In [1]: import numpy as np

In [2]: from numpy import linalg as LA

In [3]: np.set_printoptions(precision=2, suppress=True, linewidth=120)

In [4]: E = np.array([[3, 0, 0, 0, 0, 0],
   ...:     [0, 3, 0, 0, 0, 0],
   ...:     [0, 0, 3, 0, 0, 0],
   ...:     [0, 0, 0, 3, 0, 0],
   ...:     [0, 0, 0, 0, -2, 0],
   ...:     [0, 0, 0, 0, 0, -3]])

In [5]: # symmetric

In [6]: print(E.T @ E)
[[9 0 0 0 0 0]
 [0 9 0 0 0 0]
 [0 0 9 0 0 0]
 [0 0 0 9 0 0]
 [0 0 0 0 4 0]
 [0 0 0 0 0 9]]

In [7]: print(LA.pinv(E))
[[ 0.33  0.    0.    0.    0.    0.  ]
 [ 0.    0.33  0.    0.    0.    0.  ]
 [ 0.    0.    0.33  0.    0.    0.  ]
 [ 0.    0.    0.    0.33  0.    0.  ]
 [ 0.    0.    0.    0.   -0.5   0.  ]
 [ 0.    0.    0.    0.    0.   -0.33]]

In [8]: print(LA.svd(E, compute_uv=False))
[3. 3. 3. 3. 3. 2.]

In [9]: ev, vecs = LA.eigh(E)

In [10]: x0 = np.array([0, 1, 2, 0, 3, -2])

In [11]: print(round(x0 @ E @ x0 / (x0 @ x0), 2), ev[0], ev[-1])
-0.83 -3.0 3.0

In [12]: print(LA.eigvalsh(E[1:, 1:]))
[-3. -2.  3.  3.  3.]

In [13]: print(vecs * np.abs(ev) @ vecs.T)
[[3. 0. 0. 0. 0. 0.]
 [0. 3. 0. 0. 0. 0.]
 [0. 0. 3. 0. 0. 0.]
 [0. 0. 0. 3. 0. 0.]
 [0. 0. 0. 0. 2. 0.]
 [0. 0. 0. 0. 0. 3.]]

In [14]: Z = np.array([[4, 3, 2, 1], [3, 1, 2, 4], [0, 2, 4, 2], [5, 4, 0, 2]])

In [15]: rng = np.random.default_rng(67)

In [16]: J = (rng.random((29, 4)) < 0.25) @ Z

In [17]: print(J)
[[ 3  1  2  4]
 [ 0  0  0  0]
 [ 9  9  6  5]
 [ 0  0  0  0]
 [ 0  2  4  2]
 [ 0  0  0  0]
 [ 9  7  2  3]
 [ 4  3  2  1]
 [ 7  4  4  5]
 [ 5  4  0  2]
 [ 0  0  0  0]
 [ 0  2  4  2]
 [12  8  4  7]
 [ 7  4  4  5]
 [ 4  5  6  3]
 [ 5  4  0  2]
 [ 9  9  6  5]
 [ 0  0  0  0]
 [ 9  9  6  5]
 [ 3  1  2  4]
 [ 0  2  4  2]
 [ 4  3  2  1]
 [ 0  0  0  0]
 [ 3  1  2  4]
 [ 0  0  0  0]
 [ 0  0  0  0]
 [ 0  0  0  0]
 [ 8  5  2  6]
 [12  8  4  7]]

In [18]: # row 3 repeats row 1

In [19]: out = np.c_[J[:, :1] @ np.array([[-1]]), np.array([1, -3, 2, -2, 1, -1, 0, -3, -2, -3, 0, 1, 0, -1, -3, 0, 0, -1, -2, 2, -2, 2, 3, 2, 3, 3, 3, -3, -3])]

In [20]: print(out)
[[ -3   1]
 [  0  -3]
 [ -9   2]
 [  0  -2]
 [  0   1]
 [  0  -1]
 [ -9   0]
 [ -4  -3]
 [ -7  -2]
 [ -5  -3]
 [  0   0]
 [  0   1]
 [-12   0]
 [ -7  -1]
 [ -4  -3]
 [ -5   0]
 [ -9   0]
 [  0  -1]
 [ -9  -2]
 [ -3   2]
 [  0  -2]
 [ -4   2]
 [  0   3]
 [ -3   2]
 [  0   3]
 [  0   3]
 [  0   3]
 [ -8  -3]
 [-12  -3]]

In [21]: print(np.round(LA.lstsq(J, out[:, 0])[0], 2) + 0)
[-1.  0.  0.  0.]

In [22]: print(LA.matrix_rank(np.c_[J, out]))
5

In [23]: print(LA.norm(LA.qr(J)[0].T @ out, axis=0) ** 2 / ((out ** 2).sum(axis=0) + 1e-12))
[1.   0.09]

In [24]: F = np.load("a.npy")

In [25]: print(F)
[[3. 1. 1.]
 [1. 3. 1.]
 [1. 1. 3.]]

In [26]: x0 = np.ones(3)

In [27]: for _ in range(5):
    ...:     x0 = F @ x0
    ...:     x0 /= LA.norm(x0)
    ...:     print(round(x0 @ F @ x0, 2))
    ...: 
5.0
5.0
5.0
5.0
5.0

In [28]: print(round(LA.eigvalsh(F)[-1], 2))
5.0

In [29]: out = np.array([[-2, -3, 3], [-2, -1, 2]])

In [30]: Z = np.kron(out, F)

In [31]: print(Z.shape)
(6, 9)

In [32]: print(round(float(LA.norm(Z, 2)), 2), round(float(LA.norm(out, 2) * LA.norm(F, 2)), 2))
27.4 27.4

In [33]: print(Z)
[[-6. -2. -2. -9. -3. -3.  9.  3.  3.]
 [-2. -6. -2. -3. -9. -3.  3.  9.  3.]
 [-2. -2. -6. -3. -3. -9.  3.  3.  9.]
 [-6. -2. -2. -3. -1. -1.  6.  2.  2.]
 [-2. -6. -2. -1. -3. -1.  2.  6.  2.]
 [-2. -2. -6. -1. -1. -3.  2.  2.  6.]]

In [34]: data = np.load("sample1.npy")

In [35]: print(data)
[[4. 3. 0. 0. 0. 3. 0.]
 [3. 4. 0. 0. 0. 3. 0.]
 [0. 0. 4. 3. 3. 0. 3.]
 [0. 0. 3. 4. 3. 0. 3.]
 [0. 0. 3. 3. 4. 0. 3.]
 [3. 3. 0. 0. 0. 4. 0.]
 [0. 0. 3. 3. 3. 0. 4.]]

In [36]: out = data / LA.norm(data, axis=1, keepdims=True)

In [37]: cov = out @ out.T

In [38]: print(np.degrees(np.arccos(np.clip(cov[4, 1], -1, 1))))
90.0

In [39]: print(np.argwhere(np.triu(np.abs(cov) > 0.95, 1)))
[[0 1]
 [0 5]
 [1 5]
 [2 3]
 [2 4]
 [2 6]
 [3 4]
 [3 6]
 [4 6]]

In [40]: x0 = np.array([2, -3, 0, 1, -2, -2, 0])

In [41]: y = data @ x0

In [42]: print(y)
[ -7. -12.  -3.  -2.  -5. -11.  -3.]

In [43]: print(np.round(LA.solve(data, y), 2) + 0)
[ 2. -3.  0.  1. -2. -2.  0.]

In [44]: print(np.round(LA.solve(data, y + data[:, 1]), 2) + 0)
[ 2. -2.  0.  1. -2. -2.  0.]

In [45]: x0 = np.array([1, -3, -2, -1, -2, 0, -2])

In [46]: y = data @ x0

In [47]: b, lr = np.zeros(7), 1 / LA.norm(data, 2) ** 2

In [48]: for i in range(30):
    ...:     b -= lr * data.T @ (data @ b - y)
    ...:     if i % 10 == 0: print(i, round(LA.norm(data @ b - y), 2))
    ...: 
0 5.62
10 2.87
20 2.71

In [49]: print(round(LA.cond(data), 2))
13.0

In [50]: print(b)
[-0.39 -1.05 -1.79 -1.63 -1.79 -0.56 -1.79]

In [51]: ev, vecs = LA.eigh(data)

In [52]: x0 = np.array([0, -6, -7, 5, 7, -7, -9])

In [53]: print(vecs * np.maximum(ev, 0) @ vecs.T)
[[4. 3. 0. 0. 0. 3. 0.]
 [3. 4. 0. 0. 0. 3. 0.]
 [0. 0. 4. 3. 3. 0. 3.]
 [0. 0. 3. 4. 3. 0. 3.]
 [0. 0. 3. 3. 4. 0. 3.]
 [3. 3. 0. 0. 0. 4. 0.]
 [0. 0. 3. 3. 3. 0. 4.]]

In [54]: print(vecs * np.sqrt(ev) @ vecs.T)
[[1.72 0.72 0.   0.   0.   0.72 0.  ]
 [0.72 1.72 0.   0.   0.   0.72 0.  ]
 [0.   0.   1.65 0.65 0.65 0.   0.65]
 [0.   0.   0.65 1.65 0.65 0.   0.65]
 [0.   0.   0.65 0.65 1.65 0.   0.65]
 [0.72 0.72 0.   0.   0.   1.72 0.  ]
 [0.   0.   0.65 0.65 0.65 0.   1.65]]

In [55]: print(vecs * np.abs(ev) @ vecs.T)
[[4. 3. 0. 0. 0. 3. 0.]
 [3. 4. 0. 0. 0. 3. 0.]
 [0. 0. 4. 3. 3. 0. 3.]
 [0. 0. 3. 4. 3. 0. 3.]
 [0. 0. 3. 3. 4. 0. 3.]
 [3. 3. 0. 0. 0. 4. 0.]
 [0. 0. 3. 3. 3. 0. 4.]]

In [56]: ev, vecs = LA.eigh(data)

In [57]: print(np.round(ev.sum(), 2), np.trace(data))
28.0 28.0

In [58]: print(np.unique(ev.round(6) + 0, return_counts=True)[1])
[5 1 1]

In [59]: print(np.round(vecs.T @ data @ vecs, 2) + 0)
[[ 1.  0.  0.  0.  0.  0.  0.]
 [ 0.  1.  0.  0.  0.  0.  0.]
 [ 0.  0.  1.  0.  0.  0.  0.]
 [ 0.  0.  0.  1.  0.  0.  0.]
 [ 0.  0.  0.  0.  1.  0.  0.]
 [ 0.  0.  0.  0.  0. 10.  0.]
 [ 0.  0.  0.  0.  0.  0. 13.]]

In [60]: Z = np.array([[0.1, 1.2, -0.8, 0.4, -0.3], [-0.1, 0.1, 2.1, 0.8, 1.0]])

In [61]: X = np.array([[3, 0],
    ...:     [0, 1],
    ...:     [4, 3],
    ...:     [5, 0],
    ...:     [4, 4],
    ...:     [2, 2],
    ...:     [3, 4],
    ...:     [4, 2],
    ...:     [5, 1],
    ...:     [4, 1],
    ...:     [5, 5],
    ...:     [0, 0],
    ...:     [0, 3],
    ...:     [4, 0],
    ...:     [3, 4],
    ...:     [3, 3],
    ...:     [5, 5],
    ...:     [3, 3],
    ...:     [1, 0],
    ...:     [2, 5],
    ...:     [4, 2],
    ...:     [5, 4],
    ...:     [5, 2],
    ...:     [1, 3],
    ...:     [3, 1],
    ...:     [3, 1],
    ...:     [5, 1],
    ...:     [3, 0],
    ...:     [2, 4],
    ...:     [1, 2],
    ...:     [3, 5],
    ...:     [0, 2]]) @ Z + 0.05 * rng.normal(size=(32, 5))

In [62]: print(X.round(2) + 0)
[[ 0.23  3.64 -2.31  1.14 -0.89]
 [-0.07  0.13  2.22  0.84  1.06]
 [ 0.1   5.07  3.05  4.03  1.82]
 [ 0.57  6.14 -3.95  2.04 -1.55]
 [-0.03  5.18  5.13  4.84  2.8 ]
 [ 0.03  2.6   2.63  2.34  1.28]
 [-0.15  3.98  6.1   4.38  3.05]
 [ 0.14  5.01  1.02  3.3   0.81]
 [ 0.42  6.16 -1.91  2.79 -0.44]
 [ 0.31  5.   -1.09  2.44 -0.22]
 [ 0.    6.49  6.47  6.01  3.56]
 [-0.02 -0.02  0.03 -0.04 -0.03]
 [-0.3   0.28  6.3   2.41  2.95]
 [ 0.4   4.77 -3.23  1.64 -1.3 ]
 [-0.19  3.95  6.11  4.41  3.16]
 [ 0.09  3.95  3.85  3.59  2.06]
 [-0.01  6.49  6.48  5.98  3.59]
 [ 0.01  3.89  3.99  3.61  2.13]
 [ 0.09  1.11 -0.75  0.38 -0.33]
 [-0.3   2.91  8.85  4.8   4.37]
 [ 0.23  4.99  1.04  3.19  0.75]
 [ 0.1   6.43  4.37  5.16  2.53]
 [ 0.35  6.15  0.16  3.53  0.43]
 [-0.19  1.52  5.48  2.81  2.61]
 [ 0.19  3.67 -0.26  1.85  0.11]
 [ 0.24  3.73 -0.26  1.95  0.04]
 [ 0.43  6.15 -1.92  2.87 -0.49]
 [ 0.31  3.58 -2.44  1.17 -0.85]
 [-0.24  2.91  6.84  3.98  3.37]
 [-0.08  1.52  3.44  2.06  1.69]
 [-0.24  4.04  8.08  5.16  4.  ]
 [-0.17  0.19  4.18  1.61  1.94]]

In [63]: dist = LA.norm(X[:, None] - X[None], axis=-1)

In [64]: print(np.unravel_index(dist.round(6).argmax(), dist.shape))
(np.int64(3), np.int64(19))

In [65]: print(dist[22].round(6).argsort(kind="stable")[:4])
[22  7 20  9]

In [66]: print(np.flatnonzero(dist[22] < dist.mean() / 2))
[ 7  8  9 20 22 26]

In [67]: print(dist[:5, :5])
[[ 0.    6.07  6.82  3.21  9.22]
 [ 6.07  0.    5.99  9.1   7.28]
 [ 6.82  5.99  0.    8.1   2.44]
 [ 3.21  9.1   8.1   0.   10.5 ]
 [ 9.22  7.28  2.44 10.5   0.  ]]

In [68]: print(LA.matrix_rank(dist ** 2))
7

In [69]: x0 = np.array([7, 4, 0, 2, 6])

In [70]: y = X @ x0

In [71]: print(np.round(LA.pinv(X) @ X, 2) + 0)
[[1. 0. 0. 0. 0.]
 [0. 1. 0. 0. 0.]
 [0. 0. 1. 0. 0.]
 [0. 0. 0. 1. 0.]
 [0. 0. 0. 0. 1.]]

In [72]: print(np.round(LA.solve(X.T @ X, X.T @ y), 2) + 0)
[7. 4. 0. 2. 6.]

In [73]: print(np.round(LA.lstsq(X, y)[0], 2) + 0)
[7. 4. 0. 2. 6.]

In [74]: y = y + 0.1 * rng.normal(size=32)

In [75]: print(y)
[13.07  7.85 39.83 23.38 47.12 22.99 41.83 32.31 30.42 25.63 59.32 -0.33 21.49 17.39 42.31 35.82 59.36 35.69  3.87
 45.27 32.46 51.89 36.7  26.09 20.34 20.74 30.48 13.7  38.07 19.96 48.83 14.25]

In [76]: b, *_ = LA.lstsq(X, y)

In [77]: print(b)
[6.62 4.05 0.01 1.94 5.98]

In [78]: print(np.round(X.T @ (y - X @ b), 2) + 0)
[0. 0. 0. 0. 0.]
